$ python -q
>>> import numpy as np
>>> np.set_printoptions(suppress=True, linewidth=160)
>>> E = np.load("run10.npy")
>>> E
array([[1. , 0. , 0. ],
       [0. , 1. , 0. ],
       [0. , 0.5, 0.5]])
>>> # 2 groups of indices that never mix
>>> q, r_ = np.linalg.qr(E)
>>> q.shape, r_.shape
((3, 3), (3, 3))
>>> np.allclose(r_.T @ r_, E.T @ E)
True
>>> r_.round(3)
array([[ 1.   ,  0.   ,  0.   ],
       [ 0.   , -1.118, -0.224],
       [ 0.   ,  0.   ,  0.447]])
>>> A = np.load("test2.npy")
>>> A
array([[ 4,  4,  4,  4],
       [ 4,  8,  8,  8],
       [ 4,  8, 12, 12],
       [ 4,  8, 12, 16]])
>>> # symmetric, so the eigenvalues are real
>>> A2 = A / np.linalg.norm(A, axis=1, keepdims=True)
>>> cov = A2 @ A2.T
>>> np.round(np.linalg.norm(A2, axis=1), 3)
array([1., 1., 1., 1.])
>>> np.argwhere(np.triu(np.abs(cov) > 0.95, 1))
array([[0, 1],
       [1, 2],
       [1, 3],
       [2, 3]])
>>> cov[0].round(3)
array([1.   , 0.971, 0.938, 0.913])
>>> ang = np.radians(72)
>>> r_ = np.eye(4)
>>> r_[3, 3] = r_[1, 1] = np.cos(ang)
>>> r_[3, 1], r_[1, 3] = -np.sin(ang), np.sin(ang)
>>> r_.round(3)
array([[ 1.   ,  0.   ,  0.   ,  0.   ],
       [ 0.   ,  0.309,  0.   ,  0.951],
       [ 0.   ,  0.   ,  1.   ,  0.   ],
       [ 0.   , -0.951,  0.   ,  0.309]])
>>> A2 = A @ r_.T
>>> A2.round(3)
array([[ 4.   ,  5.04 ,  4.   , -2.568],
       [ 4.   , 10.081,  8.   , -5.136],
       [ 4.   , 13.885, 12.   , -3.9  ],
       [ 4.   , 17.689, 12.   , -2.664]])
>>> np.allclose(A @ A.T, A2 @ A2.T)
True
>>> round(float(np.linalg.det(r_)), 3), np.round(np.trace(r_), 3)
(1.0, np.float64(2.618))
>>> np.round(np.abs(A2 - A).max(axis=0), 3)
array([ 0.   ,  9.689,  0.   , 18.664])
>>> np.round(np.linalg.svd(A, compute_uv=False), 3), np.round(np.linalg.svd(A2, compute_uv=False), 3)
(array([33.163,  4.   ,  1.704,  1.132]), array([33.163,  4.   ,  1.704,  1.132]))
